% ipython --no-banner

In [1]: import numpy as np

In [2]: from numpy import linalg as LA

In [3]: np.set_printoptions(precision=3, suppress=True, linewidth=120, sign=" ")

In [4]: arr = np.load("sample11.npy")

In [5]: arr
Out[5]: 
array([[ 2,  1,  2],
       [ 0,  3,  0],
       [ 2,  1,  0],
       [ 2,  1,  0]])

In [6]: # rows 2 and 3 are equal

In [7]: left, sig, VT = LA.svd(arr, full_matrices=False)

In [8]: np.abs(VT[0])
Out[8]: array([ 0.701,  0.66 ,  0.271])

In [9]: print(np.round(VT @ VT.T, 3) + 0)
[[ 1.  0.  0.]
 [ 0.  1.  0.]
 [ 0.  0.  1.]]

In [10]: left.shape, sig.shape, VT.shape
Out[10]: ((4, 3), (3,), (3, 3))

In [11]: x0 = np.array([1, -1, -1])

In [12]: h = np.maximum(arr @ x0, 0)

In [13]: np.tanh(arr @ x0)
Out[13]: array([-0.762, -0.995,  0.762,  0.762])

In [14]: arr.T @ h
Out[14]: array([ 4,  2,  0])

In [15]: print(h)
[ 0  0  1  1]

In [16]: np.maximum(arr @ x0, 0) - np.maximum(-arr @ x0, 0)
Out[16]: array([-1, -3,  1,  1])

In [17]: print(np.maximum(arr @ (3 * x0), 0))
[ 0  0  3  3]

In [18]: arr * (h > 1e-9)[:, None]
Out[18]: 
array([[ 0,  0,  0],
       [ 0,  0,  0],
       [ 2,  1,  0],
       [ 2,  1,  0]])

In [19]: B = arr / np.sqrt((arr ** 2).mean(axis=1, keepdims=True))

In [20]: arr - arr.mean(axis=1, keepdims=True)
Out[20]: 
array([[ 0.333, -0.667,  0.333],
       [-1.   ,  2.   , -1.   ],
       [ 1.   ,  0.   , -1.   ],
       [ 1.   ,  0.   , -1.   ]])

In [21]: LA.matrix_rank(arr - arr.mean(axis=1, keepdims=True))
Out[21]: np.int64(2)

In [22]: LA.matrix_rank(B) == LA.matrix_rank(arr)
Out[22]: np.True_

In [23]: G = arr.T @ arr

In [24]: LA.matrix_rank(G)
Out[24]: np.int64(3)

In [25]: (arr @ arr.T).shape
Out[25]: (4, 4)

In [26]: hat = arr @ LA.solve(arr.T @ arr, arr.T)

In [27]: hat.round(3) + 0
Out[27]: 
array([[ 1. ,  0. ,  0. ,  0. ],
       [ 0. ,  1. ,  0. ,  0. ],
       [ 0. ,  0. ,  0.5,  0.5],
       [ 0. ,  0. ,  0.5,  0.5]])

In [28]: np.round((np.eye(4) - hat) @ arr, 3) + 0
Out[28]: 
array([[ 0.,  0.,  0.],
       [ 0.,  0.,  0.],
       [ 0.,  0.,  0.],
       [ 0.,  0.,  0.]])

In [29]: hat @ arr[:, 0]
Out[29]: array([ 2.,  0.,  2.,  2.])

In [30]: np.allclose(hat @ hat, hat)
Out[30]: True

In [31]: LA.matrix_rank(np.eye(4) - hat)
Out[31]: np.int64(1)

In [32]: np.diag(hat)
Out[32]: array([ 1. ,  1. ,  0.5,  0.5])

In [33]: K = np.loadtxt("dump.csv", delimiter=",")

In [34]: K
Out[34]: 
array([[ 0.444,  0.222,  0.222,  0.111],
       [ 0.   ,  0.8  ,  0.2  ,  0.   ],
       [ 0.375,  0.   ,  0.375,  0.25 ],
       [ 0.   ,  0.375,  0.125,  0.5  ]])

In [35]: x0 = np.array([2, 0, 1, 2])

In [36]: h = np.maximum(K @ x0, 0)

In [37]: print(K * (h > 1e-9)[:, None])
[[ 0.444  0.222  0.222  0.111]
 [ 0.     0.8    0.2    0.   ]
 [ 0.375  0.     0.375  0.25 ]
 [ 0.     0.375  0.125  0.5  ]]

In [38]: u = np.array([-2, 2])

In [39]: np.correlate(K[2], K[1], "full")
Out[39]: array([ 0.   ,  0.075,  0.3  ,  0.075,  0.35 ,  0.2  ,  0.   ])

In [40]: np.convolve(K[2], u)
Out[40]: array([-0.75,  0.75, -0.75,  0.25,  0.5 ])

In [41]: np.cross(K[2, :3], K[1, :3])
Out[41]: array([-0.3  , -0.075,  0.3  ])

In [42]: O, _ = LA.qr(np.array([[0.0, -0.7], [-0.4, 0.4], [0.0, -0.2], [-2.1, 0.2]]))

In [43]: W0 = O @ O.T

In [44]: W0
Out[44]: 
array([[ 0.747, -0.372,  0.213,  0.071],
       [-0.372,  0.221, -0.106,  0.148],
       [ 0.213, -0.106,  0.061,  0.02 ],
       [ 0.071,  0.148,  0.02 ,  0.972]])

In [45]: evals, evecs = LA.eigh(W0)

In [46]: x0 = np.array([5, 0, 0, 3])

In [47]: round(x0 @ W0 @ x0 / (x0 @ x0), 3), round(evals[0], 3), evals[-1]
Out[47]: (np.float64(0.869), np.float64(-0.0), np.float64(1.0))

In [48]: np.round(LA.eigvalsh(W0[1:, 1:]), 3) + 0
Out[48]: array([ 0.   ,  0.253,  1.   ])

In [49]: evals, evecs = LA.eigh(W0)

In [50]: np.round(evecs.T @ evecs, 3) + 0
Out[50]: 
array([[ 1.,  0.,  0.,  0.],
       [ 0.,  1.,  0.,  0.],
       [ 0.,  0.,  1.,  0.],
       [ 0.,  0.,  0.,  1.]])

In [51]: LA.eigvalsh(W0 + -3 * np.eye(4))
Out[51]: array([-3., -3., -2., -2.])

In [52]: print((evals > 1e-8).sum(), (evals < -1e-8).sum())
2 0

In [53]: evals.round(3) + 0
Out[53]: array([ 0.,  0.,  1.,  1.])

In [54]: np.round(evecs.T @ W0 @ evecs, 3) + 0
Out[54]: 
array([[ 0.,  0.,  0.,  0.],
       [ 0.,  0.,  0.,  0.],
       [ 0.,  0.,  1.,  0.],
       [ 0.,  0.,  0.,  1.]])

In [55]: np.round(LA.svd(W0, compute_uv=False), 3) + 0
Out[55]: array([ 1.,  1.,  0.,  0.])

In [56]: data = np.array([[0.0, 3.0, 0.0, 0.0],
    ...:     [-1.0, -2.0, 0.0, 0.0],
    ...:     [0.0, 0.0, 2.0, 3.0],
    ...:     [0.0, 0.0, 3.0, 3.0]])

In [57]: # 2 groups of indices that never mix

In [58]: rng = np.random.default_rng(3532)

In [59]: z = rng.permutation(4)

In [60]: z
Out[60]: array([ 1,  0,  2,  3])

In [61]: B = data[z][:, z]

In [62]: np.diag(B)
Out[62]: array([-2.,  0.,  2.,  3.])

In [63]: np.sort(np.abs(LA.eigvals(B)))
Out[63]: array([ 0.541,  1.732,  1.732,  5.541])

In [64]: np.allclose(B, data)
Out[64]: False

In [65]: hat = np.triu(np.array([[1, -1, -1, 1], [-1, 1, 2, 2], [-1, 2, 1, 1], [0, 2, -2, -1]]), 1) + np.eye(4)

In [66]: B = hat @ data @ LA.inv(hat)

In [67]: np.trace(B), np.trace(data)
Out[67]: (np.float64(3.0), np.float64(3.0))

In [68]: np.poly(B)
Out[68]: array([  1.,  -3., -10., -21.,  -9.])

In [69]: round(float(LA.det(B)), 3)
Out[69]: -9.0

In [70]: np.sort(LA.eigvals(data).real)
Out[70]: array([-1.   , -1.   , -0.541,  5.541])

In [71]: (LA.matrix_power((data != 0) + (data.T != 0) + np.eye(4), 4) > 0).astype(int)
Out[71]: 
array([[ 1,  1,  0,  0],
       [ 1,  1,  0,  0],
       [ 0,  0,  1,  1],
       [ 0,  0,  1,  1]])

In [72]: data @ data
Out[72]: 
array([[-3., -6.,  0.,  0.],
       [ 2.,  1.,  0.,  0.],
       [ 0.,  0., 13., 15.],
       [ 0.,  0., 15., 18.]])

In [73]: J = np.load("data.npy")

In [74]: J
Out[74]: 
array([[ 0.3,  0.4,  0.3, -1.7],
       [ 1. , -2.5, -0.9,  1.1]])

In [75]: B = J / np.sqrt((J ** 2).mean(axis=1, keepdims=True))

In [76]: print(B[0])
[ 0.334  0.445  0.334 -1.892]

In [77]: LA.norm(B, axis=1)
Out[77]: array([ 2.,  2.])

In [78]: LA.matrix_rank(B) == LA.matrix_rank(J)
Out[78]: np.True_

In [79]: print(LA.matrix_rank(J - J.mean(axis=1, keepdims=True)))
2

In [80]: def softmax(z):
    ...:     e = np.exp(z - z.max(axis=-1, keepdims=True))
    ...:     return e / e.sum(axis=-1, keepdims=True)
    ...: 

In [81]: print(softmax(J).sum(axis=1))
[ 1.  1.]

In [82]: softmax(J[1] + 5)
Out[82]: array([ 0.438,  0.013,  0.065,  0.484])

In [83]: np.round(softmax(10 * J[1]), 3) + 0
Out[83]: array([ 0.269,  0.   ,  0.   ,  0.731])

In [84]: scores = J @ J.T / np.sqrt(4)

In [85]: print(softmax(scores))
[[ 0.954  0.046]
 [ 0.002  0.998]]

In [86]: softmax(scores + np.triu(np.full(scores.shape, -np.inf), 1))
Out[86]: 
array([[ 1.   ,  0.   ],
       [ 0.002,  0.998]])

In [87]: softmax(scores)[1] @ J
Out[87]: array([ 0.998, -2.493, -0.897,  1.093])

In [88]: m1 = np.loadtxt("mat.csv", delimiter=",")

In [89]: print(m1)
[[ 6.  2.]
 [ 0.  0.]
 [ 9.  3.]]

In [90]: # rows and columns are dependent

In [91]: B = m1[0, 0] * m1[1:] - np.outer(m1[1:, 0], m1[0])

In [92]: B
Out[92]: 
array([[ 0.,  0.],
       [ 0.,  0.]])

In [93]: np.flatnonzero(~B.round(6).any(axis=1))
Out[93]: array([ 0,  1])

In [94]: m1[:, 0] / m1[0, 0]
Out[94]: array([ 1. ,  0. ,  1.5])

In [95]: print(LA.matrix_rank(B), LA.matrix_rank(m1))
0 1

In [96]: M = np.load("arr.npy")

In [97]: M
Out[97]: 
array([[ 0,  0,  1,  4],
       [ 0,  0, -1, -6],
       [-1,  1,  0,  0],
       [-4,  6,  0,  0]])

In [98]: hat = np.triu(np.array([[2, 4, -3, -3], [2, 3, -2, 1], [0, 3, -2, -2], [-1, 4, -3, -1]]), 1) + np.eye(4)

In [99]: B = hat @ M @ LA.inv(hat)

In [100]: hat @ M - M @ hat
Out[100]: 
array([[ 15., -21.,  -4., -22.],
       [ -2.,   4.,   0.,  -2.],
       [  8.,  -8.,  -1.,  -4.],
       [  0.,  16.,   0., -18.]])

In [101]: round(float(LA.det(B)), 3)
Out[101]: 4.0

In [102]: LA.matrix_power(M, 4)
Out[102]: 
array([[  914, -1350,     0,     0],
       [-1350,  1994,     0,     0],
       [    0,     0,   104,   540],
       [    0,     0,   540,  2804]])

In [103]: np.trace(M)
Out[103]: np.int64(0)

In [104]: basis = np.array([[1, 3, 3], [0, 1, 3], [3, 0, 0]])

In [105]: feats = (rng.random((24, 3)) < 0.25) @ basis

In [106]: feats
Out[106]: 
array([[ 0,  1,  3],
       [ 0,  1,  3],
       [ 0,  0,  0],
       [ 1,  3,  3],
       [ 0,  0,  0],
       [ 0,  0,  0],
       [ 3,  0,  0],
       [ 0,  0,  0],
       [ 1,  3,  3],
       [ 0,  0,  0],
       [ 0,  0,  0],
       [ 0,  0,  0],
       [ 3,  0,  0],
       [ 3,  0,  0],
       [ 0,  0,  0],
       [ 0,  0,  0],
       [ 4,  3,  3],
       [ 3,  0,  0],
       [ 0,  0,  0],
       [ 3,  0,  0],
       [ 3,  0,  0],
       [ 0,  0,  0],
       [ 0,  0,  0],
       [ 1,  3,  3]])

In [107]: blk = np.stack([feats, 5 * feats, feats[::-1]])

In [108]: print(LA.norm(blk, axis=(1, 2)))
[ 12.845  64.226  12.845]

In [109]: cen = feats - feats.mean(axis=0)

In [110]: left, sig, VT = LA.svd(cen, full_matrices=False)

In [111]: np.abs(VT[0]).argmax()
Out[111]: np.int64(2)

In [112]: np.abs(left[:, 0]).argmax()
Out[112]: np.int64(16)

In [113]: VT[0] * np.sign(VT[0, np.abs(VT[0]).argmax()])
Out[113]: array([ 0.262,  0.633,  0.728])

In [114]: np.searchsorted(np.cumsum(sig ** 2) / (sig ** 2).sum(), 0.9) + 1
Out[114]: np.int64(2)

In [115]: z = feats[:, 1] > np.median(feats[:, 1])

In [116]: u = feats[z].mean(axis=0) - feats[~z].mean(axis=0)

In [117]: ((feats - feats.mean(axis=0)) @ u > 0).astype(int)
Out[117]: array([ 1,  1,  0,  1,  0,  0,  0,  0,  1,  0,  0,  0,  0,  0,  0,  0,  1,  0,  0,  0,  0,  0,  0,  1])

In [118]: print(z.astype(int))
[ 1  1  0  1  0  0  0  0  1  0  0  0  0  0  0  0  1  0  0  0  0  0  0  1]

In [119]: u
Out[119]: array([ 0.167,  2.333,  3.   ])

In [120]: left, sig, VT = LA.svd(m1)

In [121]: np.argmax(sig[:-1] / (sig[1:] + 1e-6)) + 1
Out[121]: np.int64(1)

In [122]: print(sig.round(3) + 0)
[ 11.402   0.   ]

In [123]: B = left[:, :1] @ np.diag(sig[:1]) @ VT[:1]

In [124]: round(np.abs(m1 - B).max(), 3)
Out[124]: np.float64(0.0)

In [125]: B
Out[125]: 
array([[ 6.,  2.],
       [ 0.,  0.],
       [ 9.,  3.]])

In [126]: LA.matrix_rank(B)
Out[126]: np.int64(1)

In [127]: round(LA.norm(m1 - B) / LA.norm(m1), 3)
Out[127]: np.float64(0.0)

In [128]: print(round(float(LA.norm(m1 - B, 2)), 3), round(sig[1], 3))
0.0 0.0

In [129]: B = np.c_[feats[:, :2] @ np.array([[3, -5], [-5, -2]]), np.array([1, 0, -1, -2, 3, 3, -2, 2, 2, 0, 3, 3, 2, -2, 1, 2, 3, 0, 0, 2, 2, 3, 1, -3])]

In [130]: B
Out[130]: 
array([[ -5,  -2,   1],
       [ -5,  -2,   0],
       [  0,   0,  -1],
       [-12, -11,  -2],
       [  0,   0,   3],
       [  0,   0,   3],
       [  9, -15,  -2],
       [  0,   0,   2],
       [-12, -11,   2],
       [  0,   0,   0],
       [  0,   0,   3],
       [  0,   0,   3],
       [  9, -15,   2],
       [  9, -15,  -2],
       [  0,   0,   1],
       [  0,   0,   2],
       [ -3, -26,   3],
       [  9, -15,   0],
       [  0,   0,   0],
       [  9, -15,   2],
       [  9, -15,   2],
       [  0,   0,   3],
       [  0,   0,   1],
       [-12, -11,  -3]])

In [131]: print(np.round(LA.norm(B - feats @ LA.lstsq(feats, B)[0], axis=0), 3) + 0)
[ 0.    0.    9.94]

In [132]: LA.norm(LA.qr(feats)[0].T @ B, axis=0) ** 2 / ((B ** 2).sum(axis=0) + 1e-12)
Out[132]: array([ 1.   ,  1.   ,  0.041])

In [133]: LA.matrix_rank(B)
Out[133]: np.int64(3)
